In [1]: import numpy as np

In [2]: np.set_printoptions(precision=3, suppress=True, linewidth=100, sign=" ")

In [3]: K = np.load("case18.npy")

In [4]: print(K)
[[  1  -4  16 -64]
 [  1  -3   9 -27]
 [  1  -2   4  -8]
 [  1  -1   1  -1]
 [  1   0   0   0]
 [  1   1   1   1]]

In [5]: out = np.c_[K[:, :2] @ np.array([[0, -3], [-3, -2]]), np.array([-3, -1, 3, -3, -3, -3])]

In [6]: print(out)
[[12  5 -3]
 [ 9  3 -1]
 [ 6  1  3]
 [ 3 -1 -3]
 [ 0 -3 -3]
 [-3 -5 -3]]

In [7]: print(np.linalg.norm(np.linalg.qr(K)[0].T @ out, axis=0) ** 2 / ((out ** 2).sum(axis=0) + 1e-12))
[ 1.     1.     0.756]

In [8]: print(np.round(np.linalg.norm(out - K @ np.linalg.lstsq(K, out)[0], axis=0), 3) + 0)
[ 0.     0.     3.348]

In [9]: f, g = K[0], K[4]

In [10]: print(f @ f)
4369

In [11]: print(f @ g)
1

In [12]: pr = (f @ g) / (f @ f) * f

In [13]: print(np.linalg.matrix_rank(np.outer(f, g)))
1

In [14]: print(np.round(np.linalg.norm(f + g) ** 2 + np.linalg.norm(f - g) ** 2, 3))
8740.0

In [15]: print(np.outer(f, g))
[[  1   0   0   0]
 [ -4   0   0   0]
 [ 16   0   0   0]
 [-64   0   0   0]]

In [16]: print(pr.round(3) + 0)
[ 0.    -0.001  0.004 -0.015]

In [17]: print((g - pr) @ f)
0.0

In [18]: print(np.round(np.linalg.norm(K, 2) / np.linalg.norm(K), 3))
0.998

In [19]: print([round(float(x), 3) for x in np.linalg.svd(K, compute_uv=False)[:3]])
[72.558, 3.773, 1.713]

In [20]: print(np.linalg.matrix_rank(K, rtol=0.1))
1

In [21]: x = np.array([-7, 7, -5, 5])

In [22]: y = K @ x

In [23]: print(y)
[-435 -208  -81  -24   -7    0]

In [24]: print(np.linalg.lstsq(K, y)[0])
[-7.  7. -5.  5.]

In [25]: print(np.round(np.linalg.pinv(K) @ K, 3) + 0)
[[ 1.  0.  0.  0.]
 [ 0.  1.  0.  0.]
 [ 0.  0.  1.  0.]
 [ 0.  0.  0.  1.]]

In [26]: rng = np.random.default_rng(831646)

In [27]: y = y + 0.05 * rng.normal(size=6)

In [28]: print(y)
[-435.083 -207.925  -80.973  -23.998   -6.989    0.03 ]

In [29]: coef, *_ = np.linalg.lstsq(K, y)

In [30]: print(np.round(K.T @ (y - K @ coef), 3) + 0)
[ 0.  0.  0.  0.]

In [31]: print(coef.round())
[-7.  7. -5.  5.]

In [32]: print([round(float(np.linalg.norm(np.linalg.solve(K.T @ K + lam * np.eye(4), K.T @ y))), 2) for lam in (0, 1, 10, 100)])
[12.16, 10.88, 8.43, 6.69]

In [33]: print(coef)
[-7.013  7.002 -4.962  5.01 ]

In [34]: mat = np.load("test3.npy")

In [35]: print(mat)
[[ -0.5  -0.8  -0.3   1.   -0.9  -0.7  -0.2   0.3   0.7   0.4  -1.3]
 [  0.2  -0.7  -0.8  -0.1   0.6  -0.3   0.4  -1.3   0.9   0.4   1.2]
 [ -0.1  -1.3   0.6  -0.1   0.8   1.   -1.7   0.2   1.6  -0.8   2.2]
 [  0.3  -0.8   1.6   0.1  -1.1   1.2   0.2  -1.   -1.6  -0.6  -2.7]
 [  0.2   2.   -0.4  -1.8  -0.7   1.2  -0.4  -1.5   0.   -0.9   0.5]
 [  0.3  -0.7  -1.    1.2  -0.7   0.3   0.4   0.9   0.4  -0.9  -0.2]
 [ -0.4   1.    0.5   0.7  -0.5   0.1  -0.8  -1.2   1.4  -0.2   0.3]
 [ -0.1   0.6   0.1   1.5   0.   -1.1   0.5  -1.6   2.3   0.8  -0.3]
 [  1.    0.6  -1.3  -0.6   0.4   0.5  -1.1   1.4   0.   -0.6   0.6]
 [  0.9  -0.7   0.9   0.5  -0.6  -1.5  -0.3  -0.3   1.3   0.1   0.3]
 [ -0.5   0.1  -0.5  -0.7  -0.9   0.7  -0.4   0.9  -1.3   0.1  -1.3]
 [  1.1  -0.4  -2.2   0.1   0.6  -0.7  -1.1  -0.4   0.7   1.   -0.8]
 [  0.6  -0.4  -1.6   0.3  -0.3   0.7  -1.6  -2.7  -0.4   1.   -1.3]
 [ -1.7  -1.8  -1.7   1.    1.    0.4   0.1  -0.7   2.9  -0.6   0.8]
 [  1.2   1.9  -0.1  -0.1   0.9   1.8  -2.1  -0.2   0.8   0.6   1.2]
 [ -0.3  -1.1   0.8   1.4  -1.2  -0.5  -0.8   1.5   0.4   1.    0.8]
 [ -0.3  -0.3   0.    0.2   0.4  -0.9  -1.4   0.8  -0.4   0.2  -1.3]
 [ -0.3   0.    0.    1.3  -0.9   0.2   0.6   1.9  -0.9   0.    0.6]
 [  1.5   0.1  -0.7   1.7   0.7  -0.1   0.4   0.6   0.3   0.1   0.9]
 [  0.6   0.3   1.1   2.    0.9   0.3   2.   -0.5  -1.5  -1.   -0.3]
 [  1.9  -0.2  -0.1  -1.8  -0.1   1.6  -1.1  -2.4  -0.4  -0.8  -0.2]
 [  1.1  -1.4   0.4  -0.5   0.7   1.4  -0.2   1.3  -0.5   0.7  -0.8]
 [ -0.4   0.   -0.2  -0.6   0.2  -0.3  -0.6   2.    0.9   1.3  -0.3]
 [ -1.4  -0.9   0.4   1.    0.8   1.2   0.7   1.1   0.4  -0.5   0.1]
 [ -0.3  -1.8  -0.1   0.3  -0.6   0.8  -1.1   1.2   0.1  -0.7  -0.4]
 [  1.3   0.2   2.    0.3  -0.4  -0.8   0.3  -0.5   0.2  -0.5   1.4]
 [  2.5   0.3  -1.5  -0.8  -0.8   1.1  -0.9   0.8  -0.5  -0.1  -0.9]
 [ -0.3   0.   -0.5  -0.6   0.2  -0.2   0.   -0.5  -1.7   0.4   0.4]
 [ -0.2  -1.5   0.    0.2   1.   -1.3  -1.    1.   -1.7   0.1   1.1]
 [  0.5  -0.3  -0.4   2.   -0.8  -1.6   1.    1.6   1.9  -0.5   0.9]
 [ -0.3   0.4  -0.5  -1.1  -0.5   0.3   0.    0.2  -0.9   0.7  -0.8]
 [  1.7  -0.2   2.4   0.1   1.4  -1.3   0.5  -1.7  -1.1   0.5   0.8]
 [  0.9   0.8  -1.6   0.3  -0.9   0.    0.8   0.8   1.3   1.   -0.1]
 [  1.7  -0.5  -0.2  -1.4  -0.6   1.3   0.3  -0.4   0.8  -0.4   0.9]
 [  1.5   0.8  -0.1   0.3   0.1  -0.7  -0.7   1.    0.2   1.4   0.5]
 [ -0.3  -1.   -0.3  -1.6   0.8   1.    2.1  -0.3  -1.4   0.5  -0.6]
 [ -1.5   1.8   0.3  -0.8   1.   -1.    1.   -0.9  -1.1  -0.8  -0.2]
 [  0.6   0.4   0.4   0.   -0.3  -1.2  -0.8  -0.1   1.2  -1.1  -0.5]
 [  0.4  -1.   -1.5   0.6   2.   -2.2  -1.6   1.3   1.6   2.6  -0.8]
 [ 23.   15.  -28.    7.    2.   11.    3.   -1.   -2.    2.   -4. ]
 [  0.5  -0.3   1.4   0.7   0.3  -0.2  -1.3   0.8  -1.2   0.8   1.6]]

In [36]: x = np.array([-2, 1, 3, 1, -3, -5, 2, 1, 0, 1, -3])

In [37]: print(np.linalg.norm(mat @ x) <= np.linalg.norm(mat, 2) * np.linalg.norm(x) + 1e-9)
True

In [38]: print(np.sign((mat @ x).round(6)))
[ 1. -1. -1.  1. -1. -1.  1.  1. -1.  1.  1. -1. -1. -1. -1.  1.  1.  1. -1.  1. -1. -1.  1. -1.
 -1.  1. -1. -1. -1.  1.  1.  1.  1. -1.  1. -1.  1.  1.  1. -1. -1.]

In [39]: print(mat @ np.eye(11)[8])
[ 0.7  0.9  1.6 -1.6  0.   0.4  1.4  2.3  0.   1.3 -1.3  0.7 -0.4  2.9  0.8  0.4 -0.4 -0.9  0.3
 -1.5 -0.4 -0.5  0.9  0.4  0.1  0.2 -0.5 -1.7 -1.7  1.9 -0.9 -1.1  1.3  0.8  0.2 -1.4 -1.1  1.2
  1.6 -2.  -1.2]

In [40]: print(np.round(mat @ np.ones(11), 3) + 0)
[-2.3  0.5  2.4 -4.4 -1.8  0.   0.9  2.7  0.9  0.6 -3.8 -2.1 -5.7 -0.3  5.9  2.  -3.   2.5  5.5
  3.9 -3.6  2.2  2.   2.9 -2.6  3.5 -0.8 -2.8 -2.3  4.3 -2.5  3.1  3.3  1.5  4.3 -1.1 -2.2 -1.4
  1.4 28.   3.1]
